>>> import numpy as np
>>> np.set_printoptions(precision=2, suppress=True, linewidth=160, legacy="1.25")
>>> rnd = lambda a: np.round(a, 2) + 0
>>> F = np.load("arr.npy")
>>> F
array([[  1.1,   0.8,  -0.2,   1. ,   0.1,   0.5,   0.9],
       [  0.7,  -0.1,   1.9,  -1.1,  -1.2,   2.1,   0.4],
       [ -0.5,  -1.4,   0.8,  -0.9,  -2. ,   0.8,  -0.4],
       [ -0.8,  -0.6,  -1.1,  -0.7,   0.2,   0.3,   0.8],
       [  0.9,   0.1,  -0.1,   0.7,   0.8,  -1.1,   0. ],
       [ -0.9,   0.9,  -1. ,   0.9,   0.7,   1. ,   0.2],
       [ -8. ,  -9. ,   6. ,   6. ,   2. , -10. ,  11. ],
       [ -0.3,   0.7,   0.3,   0.4,  -0.3,  -1.4,   0.2],
       [ -2.1,   0.6,   0.6,   0.8,   2. ,   1. ,   1.6],
       [  1.3,  -1.1,  -0.8,  -0.1,   0.1,  -0.3,  -0.7],
       [ -1. ,   1.3,  -0.4,   0. ,   0.1,  -0.4,  -1. ],
       [  0. ,  -0.4,   0.8,   0.2,  -0.9,  -1.1,  -0.8],
       [  2.4,   0.3,   0.5,  -0.9,   1.3,  -0.6,  -1.6],
       [ -1.2,   1. ,  -0.4,   1.4,  -0.2,   0. ,   2.5],
       [ -0.1,   0.3,  -0.4,  -0.5,   0.5,   0.9,   0.7],
       [ -0.3,   0.6,   0.2,  -0.4,   1.3,   1.5,  -1.5],
       [  1.4,  -1.7,  -0.1,  -0.7,   4.3,  -1.3,  -0.9],
       [ -0.5,  -1.2,   0.4,   0.9,   1. ,  -0.4,  -2.5],
       [ -0.3,  -0.7,   1. ,  -1.5,   1.3,  -1.7,   0.6],
       [  0.6,  -0.9,  -0.1,  -0.2,  -0.4,  -0.1,  -0.4],
       [  0.9,   0.3,   0.9,  -1.2,  -0.7,  -1.1,   0.3],
       [ -1. ,   1.3,  -0.9,   0.1,  -0.6,   0. ,  -0.2],
       [  0.7,  -1. ,   0.1,  -1. ,   1.2,   0.3,   0. ],
       [ -2.5,  -0.8,  -0.3,   1.3,   0.6,   0.8,   0.6],
       [ -0.6,   0.4,   0. ,  -1.1,  -0.7,   0. ,  -0.7],
       [  0.6,  -1.1,   0.7,   0.3,   1.7,  -1.3,   1.5],
       [ -0.5,  -1.2,   0.5,   0.9,  -0.1,  -0.3,   0.4]])
>>> A2 = np.c_[F[:, :6] @ np.array([[-5, -2, 4, 2, 5, 5],
...     [3, -4, -2, 1, 0, 3],
...     [-2, 2, -3, -1, 0, 4],
...     [5, 4, 3, 5, 2, -2],
...     [2, -1, -3, 5, 0, -1],
...     [4, -3, 0, -3, 4, 1]]), np.array([8, 7, -5, 1, -4, -3, 0, 6, -2, -9, 0, -2, 7, 7, 8, -9, 0, 5, -1, 7, -2, -9, -8, -5, -2, 1, 2])]
>>> rnd(A2)
array([[  4.5,  -3.4,   6.1,   7.2,   9.5,   5.5,   8. ],
       [ -7.1,  -6.7,  -2.4, -18.4,   9.7,  16.3,   7. ],
       [ -8.6,   4.2,   1.7, -20.1,  -1.1,   1.1,  -5. ],
       [  2.5,  -2.1,  -1.4,  -4.5,  -4.2,  -8.7,   1. ],
       [ -3.3,   2.9,   3.4,  12.8,   1.5,   1.1,  -4. ],
       [ 19.1,  -3.9,  -1.8,   5.1,   1.3,  -7.3,  -3. ],
       [ -5. , 116. , -20. ,  39. , -68. , -67. ,   0. ],
       [ -1.2,   4.5,  -1.4,   4.5,  -6.3,  -0.1,   6. ],
       [ 23.1,   1.2, -15. ,   6.8,  -4.9,  -8.9,  -2. ],
       [ -9.7,   0.6,   9.2,   3.2,   5.1,  -0.2,  -9. ],
       [  8.3,  -2.9,  -5.7,   1.4,  -6.6,  -3.2,   0. ],
       [ -8. ,   8.2,   1.7,  -1.4,  -4. ,   1.4,  -2. ],
       [-16.4,  -8.1,   0.9,   8.4,   7.8,  14.8,   7. ],
       [ 16.4,   3.4,  -0.8,   5. ,  -3.2,  -7.2,   7. ],
       [  4.3,  -7. ,  -2.8,  -2.2,   2.1,   0.2,   8. ],
       [  9.5,  -8.8,  -8.1,  -0.2,   3.7,   2.1,  -9. ],
       [-12. ,   0.6,  -5.7,  23.1,   0.4,  -2.7,   0. ],
       [  3. ,  10.4,  -1.1,   8.1,  -2.3,  -7.7,   5. ],
       [-14.3,   3.2, -11.2,   1.8, -11.3,   0.4,  -1. ],
       [ -7.7,   2.1,   5.1,  -2.3,   2.2,   0.6,   7. ],
       [-17.2,  -2. ,  -1.2,  -5. ,  -2.3,  11. ,  -2. ],
       [ 10. ,  -4. ,  -1.8,  -2.3,  -4.8,  -4.3,  -9. ],
       [ -8.1,  -3.3,  -2.1,   0.4,   2.7,   2. ,  -8. ],
       [ 21.6,   9.8,  -5.4,   1.6,  -6.7, -18.5,  -5. ],
       [ -2.7,  -4.1,  -4.4,  -9.8,  -5.2,   1.1,  -2. ],
       [ -8. ,   8. ,  -1.7,  13.3,  -1.6,  -1.1,   1. ],
       [  1. ,  11.4,   1.9,   2.2,  -1.9,  -6.1,   2. ]])
>>> rnd(np.linalg.norm(A2 - F @ np.linalg.lstsq(F, A2)[0], axis=0))
array([ 0.  ,  0.  ,  0.  ,  0.  ,  0.  ,  0.  , 24.79])
>>> rnd(np.linalg.lstsq(F, A2[:, 0])[0])
array([-5.,  3., -2.,  5.,  2.,  4.,  0.])
